% ipython --no-banner

In [1]: import numpy as np

In [2]: from numpy import linalg as LA

In [3]: np.set_printoptions(precision=3, suppress=True, linewidth=140)

In [4]: K = np.array([[0, 1], [1, 0]])

In [5]: ev, evecs = LA.eigh(K)

In [6]: np.abs(evecs[:, -1])
Out[6]: array([0.707, 0.707])

In [7]: LA.eigvalsh(K @ K)
Out[7]: array([1., 1.])

In [8]: ev.sum(), np.trace(K)
Out[8]: (np.float64(0.0), np.int64(0))

In [9]: np.abs(evecs[:, -1]).round(6).argmax()
Out[9]: np.int64(0)

In [10]: LA.eigvalsh(K + -2 * np.eye(2))
Out[10]: array([-3., -1.])

In [11]: LA.svd(K, compute_uv=False)
Out[11]: array([1., 1.])

In [12]: (ev > 1e-8).sum(), (ev < -1e-8).sum()
Out[12]: (np.int64(1), np.int64(1))

In [13]: LA.norm(K, axis=0)
Out[13]: array([1., 1.])

In [14]: LA.pinv(K)
Out[14]: 
array([[0., 1.],
       [1., 0.]])

In [15]: K[:, 0] @ K[:, 1]
Out[15]: np.int64(0)

In [16]: K @ K.T
Out[16]: 
array([[1, 0],
       [0, 1]])

In [17]: LA.svd(K, compute_uv=False)
Out[17]: array([1., 1.])

In [18]: np.trace(K)
Out[18]: np.int64(0)

In [19]: LA.matrix_power(K, 3)
Out[19]: 
array([[0, 1],
       [1, 0]])

In [20]: np.allclose(K @ K.T, K.T @ K)
Out[20]: True

In [21]: np.allclose(K, K.T)
Out[21]: True

In [22]: np.sort(np.abs(LA.eigvals(K)))
Out[22]: array([1., 1.])

In [23]: K @ np.ones(2)
Out[23]: array([1., 1.])

In [24]: K.sum(axis=1)
Out[24]: array([1, 1])

In [25]: LA.matrix_power(K, 2)
Out[25]: 
array([[1, 0],
       [0, 1]])

In [26]: pr = np.eye(2)[0]

In [27]: for _ in range(3):
    ...:     pr = pr @ K
    ...:     print(pr.round(3))
    ...: 
[0. 1.]
[1. 0.]
[0. 1.]

In [28]: u = np.array([0, 5])

In [29]: A2 = K + np.outer(u, np.eye(2)[0])

In [30]: A2
Out[30]: 
array([[0., 1.],
       [6., 0.]])

In [31]: np.round(LA.det(A2) / LA.det(K), 3), round(float(1 + LA.solve(K, u)[0]), 3)
Out[31]: (np.float64(6.0), 6.0)

In [32]: LA.matrix_rank(A2 - K)
Out[32]: np.int64(1)

In [33]: m1 = np.load("case19.npy")

In [34]: m1
Out[34]: 
array([[-2, -2,  0],
       [ 0, -2, -2],
       [-2,  0, -2]])

In [35]: O, evecs = LA.qr(m1[:, :1])[0], LA.qr(m1[:, 1:])[0]

In [36]: sig = LA.svd(O.T @ evecs, compute_uv=False)

In [37]: sig
Out[37]: array([0.577])

In [38]: np.degrees(np.arccos(sig.clip(0, 1)))
Out[38]: array([54.736])

In [39]: (sig > 0.9).sum()
Out[39]: np.int64(0)

In [40]: np.fft.fft(m1[0])
Out[40]: array([-4.+0.j   , -1.+1.732j, -1.-1.732j])

In [41]: m1 @ (-1.0) ** np.arange(3)
Out[41]: array([ 0.,  0., -4.])

In [42]: np.sort(np.abs(np.fft.fft(m1[0]))), np.sort(LA.svd(m1, compute_uv=False))
Out[42]: (array([2., 2., 4.]), array([2., 2., 4.]))

In [43]: (m1 @ m1)[0]
Out[43]: array([4, 8, 4])

In [44]: th = np.radians(60)

In [45]: Rm = np.eye(3)

In [46]: Rm[2, 2] = Rm[0, 0] = np.cos(th)

In [47]: Rm[2, 0], Rm[0, 2] = -np.sin(th), np.sin(th)

In [48]: Rm
Out[48]: 
array([[ 0.5  ,  0.   ,  0.866],
       [ 0.   ,  1.   ,  0.   ],
       [-0.866,  0.   ,  0.5  ]])

In [49]: A2 = m1 @ Rm.T

In [50]: np.abs(A2 - m1).max(axis=0)
Out[50]: array([1.732, 0.   , 2.732])

In [51]: round(float(LA.det(Rm)), 3), np.trace(Rm)
Out[51]: (1.0, np.float64(2.0))

In [52]: A2 = m1[0, 0] * m1[1:] - np.outer(m1[1:, 0], m1[0])

In [53]: A2
Out[53]: 
array([[ 0,  4,  4],
       [ 0, -4,  4]])

In [54]: np.flatnonzero(~A2.round(6).any(axis=1))
Out[54]: array([], dtype=int64)

In [55]: LA.matrix_rank(A2), LA.matrix_rank(m1)
Out[55]: (np.int64(2), np.int64(3))

In [56]: u = np.array([0, -1, -3]) + 0.5

In [57]: J = np.outer(u, u) / (u @ u)

In [58]: J
Out[58]: 
array([[ 0.037, -0.037, -0.185],
       [-0.037,  0.037,  0.185],
       [-0.185,  0.185,  0.926]])

In [59]: # rows and columns are dependent

In [60]: hat = np.triu(np.array([[9, 7], [0, 0]]), 1) + np.eye(2)

In [61]: A2 = hat @ K @ LA.inv(hat)

In [62]: hat @ K - K @ hat
Out[62]: 
array([[ 7.,  0.],
       [ 0., -7.]])

In [63]: A2
Out[63]: 
array([[  7., -48.],
       [  1.,  -7.]])

In [64]: np.round(np.poly(A2), 3) + 0
Out[64]: array([ 1.,  0., -1.])

In [65]: LA.matrix_rank(A2)
Out[65]: np.int64(2)

In [66]: data = np.loadtxt("test1.csv", delimiter=",")

In [67]: data
Out[67]: 
array([[-0.039,  0.025, -0.207],
       [-0.316, -0.64 , -0.686],
       [ 0.947, -0.181, -0.264],
       [-0.039,  0.746, -0.646]])

In [68]: # keeps lengths

In [69]: x = np.array([2, 2, -1])

In [70]: y = m1 @ x

In [71]: y
Out[71]: array([-8, -2, -2])

In [72]: LA.solve(m1, -2 * y)
Out[72]: array([-4., -4.,  2.])

In [73]: LA.pinv(data)
Out[73]: 
array([[-0.039, -0.316,  0.947, -0.039],
       [ 0.025, -0.64 , -0.181,  0.746],
       [-0.207, -0.686, -0.264, -0.646]])

In [74]: round(float(data[:, 0] @ data[:, 1]), 3)
Out[74]: 0.0

In [75]: LA.svd(data, compute_uv=False)
Out[75]: array([1., 1., 1.])

In [76]: feats = np.diag(10 * np.array([-5, -9, 9])) + np.array([[-1, -1, -3], [-1, -3, 2], [2, -1, -2]])

In [77]: feats
Out[77]: 
array([[-51,  -1,  -3],
       [ -1, -93,   2],
       [  2,  -1,  88]])

In [78]: np.trace(feats)
Out[78]: np.int64(-56)

In [79]: np.allclose(feats @ feats.T, feats.T @ feats)
Out[79]: False

In [80]: feats @ feats
Out[80]: 
array([[2596,  147, -113],
       [ 148, 8648,   -7],
       [  75,    3, 7736]])

In [81]: np.sort(np.abs(LA.eigvals(feats)))
Out[81]: array([50.932, 87.945, 93.014])

In [82]: W0 = np.load("data.npy")

In [83]: W0
Out[83]: 
array([[-7.142,  2.526, -6.527],
       [ 0.986, -6.904, -7.167],
       [ 1.473, -9.703,  1.916],
       [-4.547, -7.776,  4.343],
       [-4.402, -3.945,  8.066],
       [-2.972, -9.223, -2.471],
       [ 1.189, -6.647,  7.376],
       [ 5.426, -3.272, -7.736],
       [ 2.688,  3.524, -8.964],
       [ 5.629, -1.137,  8.187],
       [-5.773, -8.11 , -0.95 ],
       [ 4.667,  8.841, -0.227],
       [-3.544,  7.818,  5.13 ]])

In [84]: A2 = np.c_[W0[:, :2] @ np.array([[-7, 7], [2, -3]]), np.array([-3, 3, -4, 0, -3, 5, 1, 3, -1, -3, -3, 0, -5])]

In [85]: A2
Out[85]: 
array([[ 55.046, -57.572,  -3.   ],
       [-20.71 ,  27.614,   3.   ],
       [-29.717,  39.42 ,  -4.   ],
       [ 16.277,  -8.501,   0.   ],
       [ 22.924, -18.979,  -3.   ],
       [  2.358,   6.865,   5.   ],
       [-21.617,  28.264,   1.   ],
       [-44.526,  47.798,   3.   ],
       [-11.768,   8.244,  -1.   ],
       [-41.677,  42.814,  -3.   ],
       [ 24.191, -16.081,  -3.   ],
       [-14.987,   6.146,   0.   ],
       [ 40.444, -48.262,  -5.   ]])

In [86]: LA.norm(LA.qr(W0)[0].T @ A2, axis=0) ** 2 / ((A2 ** 2).sum(axis=0) + 1e-12)
Out[86]: array([1.  , 1.  , 0.33])

In [87]: C2 = np.cov(W0, rowvar=False)

In [88]: np.median(W0, axis=0)
Out[88]: array([ 0.986, -3.945, -0.227])

In [89]: round(np.corrcoef(W0[:, 0], W0[:, 1])[0, 1], 3)
Out[89]: np.float64(0.182)

In [90]: C2
Out[90]: 
array([[19.783,  5.187, -2.503],
       [ 5.187, 41.165, -3.721],
       [-2.503, -3.721, 39.708]])

In [91]: C2.shape
Out[91]: (3, 3)

In [92]: left, sig, vt = LA.svd(W0, full_matrices=False)

In [93]: sig
Out[93]: array([24.894, 21.416, 14.888])

In [94]: (sig > 1e-8).sum()
Out[94]: np.int64(3)

In [95]: round(np.sqrt((sig ** 2).sum()), 3), np.round(LA.norm(W0), 3)
Out[95]: (np.float64(36.055), np.float64(36.055))

In [96]: np.round(vt @ vt.T, 3) + 0
Out[96]: 
array([[1., 0., 0.],
       [0., 1., 0.],
       [0., 0., 1.]])

In [97]: np.abs(vt[0])
Out[97]: array([0.217, 0.912, 0.347])

In [98]: np.allclose(left * sig @ vt, W0)
Out[98]: True

In [99]: sig / sig[0]
Out[99]: array([1.   , 0.86 , 0.598])

In [100]: np.round(left.T @ W0 @ vt.T, 3) + 0
Out[100]: 
array([[24.894,  0.   ,  0.   ],
       [ 0.   , 21.416,  0.   ],
       [ 0.   ,  0.   , 14.888]])

In [101]: Z = W0[[5, 10]].astype(float)

In [102]: for _ in range(7):
     ...:     z = LA.norm(W0[:, None] - Z, axis=-1).argmin(axis=1)
     ...:     Z = np.array([W0[z == j].mean(axis=0) for j in range(2)])
     ...: 

In [103]: z
Out[103]: array([0, 0, 1, 1, 1, 1, 1, 0, 0, 1, 1, 0, 1])

In [104]: np.bincount(z)
Out[104]: array([5, 8])

In [105]: Z
Out[105]: 
array([[ 1.325,  0.943, -6.124],
       [-1.618, -4.84 ,  3.95 ]])
